% python3 -q
>>> import numpy as np
>>> from numpy import linalg as LA
>>> np.set_printoptions(precision=4, suppress=True, linewidth=140)
>>> W0 = np.load("run4.npy")
>>> print(W0)
[[1 3 3 3 3 2 2 0 2 1]
 [3 1 2 2 0 1 3 2 2 1]
 [3 1 2 2 0 1 3 2 2 1]
 [2 3 3 0 2 1 3 1 0 3]
 [1 3 0 0 2 3 1 1 0 0]
 [3 2 1 0 2 0 1 3 0 3]]
>>> other = W0 / np.sqrt((W0 ** 2).mean(axis=1, keepdims=True))
>>> print(other[1])
[1.5596 0.5199 1.0398 1.0398 0.     0.5199 1.5596 1.0398 1.0398 0.5199]
>>> print(LA.norm(other, axis=1))
[3.1623 3.1623 3.1623 3.1623 3.1623 3.1623]
>>> print(LA.matrix_rank(W0 - W0.mean(axis=1, keepdims=True)))
5
>>> print(LA.matrix_rank(other) == LA.matrix_rank(W0))
True
>>> print(np.allclose(W0[:-1].T @ LA.lstsq(W0[:-1].T, W0[-1])[0], W0[-1]))
False
>>> print(np.round(W0 @ LA.pinv(W0) @ W0, 4) + 0)
[[1. 3. 3. 3. 3. 2. 2. 0. 2. 1.]
 [3. 1. 2. 2. 0. 1. 3. 2. 2. 1.]
 [3. 1. 2. 2. 0. 1. 3. 2. 2. 1.]
 [2. 3. 3. 0. 2. 1. 3. 1. 0. 3.]
 [1. 3. 0. 0. 2. 3. 1. 1. 0. 0.]
 [3. 2. 1. 0. 2. 0. 1. 3. 0. 3.]]
>>> print(round(float(np.trace(LA.pinv(W0) @ W0)), 4))
5.0
>>> print(np.unique(W0.round(6), axis=0).shape)
(5, 10)
>>> blk = np.stack([W0, 2 * W0, W0[::-1]])
>>> print(LA.matrix_rank(blk))
[5 5 5]
>>> print(np.einsum("bij,cij->bc", blk, blk))
[[232 464 134]
 [464 928 268]
 [134 268 232]]
>>> print(blk.shape)
(3, 6, 10)
>>> other = np.array([[-5, -5, -5, 4, 5],
...     [1, -2, 3, 1, 1],
...     [1, 1, 5, 0, -2],
...     [5, -5, 1, 4, 4],
...     [-2, 3, 0, 2, 4]])
>>> mat = np.triu(other, 1)
>>> print(mat)
[[ 0 -5 -5  4  5]
 [ 0  0  3  1  1]
 [ 0  0  0  0 -2]
 [ 0  0  0  0  4]
 [ 0  0  0  0  0]]
>>> other = np.array([[3, 1], [-2, 1], [-1, 2], [-1, 2], [-1, -1]])
>>> print(mat @ other)
[[  6 -12]
 [ -5   7]
 [  2   2]
 [ -4  -4]
 [  0   0]]
>>> print(np.einsum("ij->j", mat))
[ 0 -5 -2  5  8]
>>> print(np.einsum("ik,kj->ij", mat, other))
[[  6 -12]
 [ -5   7]
 [  2   2]
 [ -4  -4]
 [  0   0]]
>>> print(np.vstack([mat, other.T]).shape)
(7, 5)
>>> print(LA.matrix_rank(np.vstack([mat, other.T])))
5
>>> print(LA.cond(mat) > 100)
True
>>> print(LA.matrix_rank(mat, rtol=0.1))
3
>>> print(np.argsort(-LA.norm(mat, axis=0).round(6), kind="stable")[:3])
[4 2 1]
>>> print([round(float(x), 4) for x in LA.svd(mat, compute_uv=False)[:3]])
[9.884, 4.2739, 2.4578]
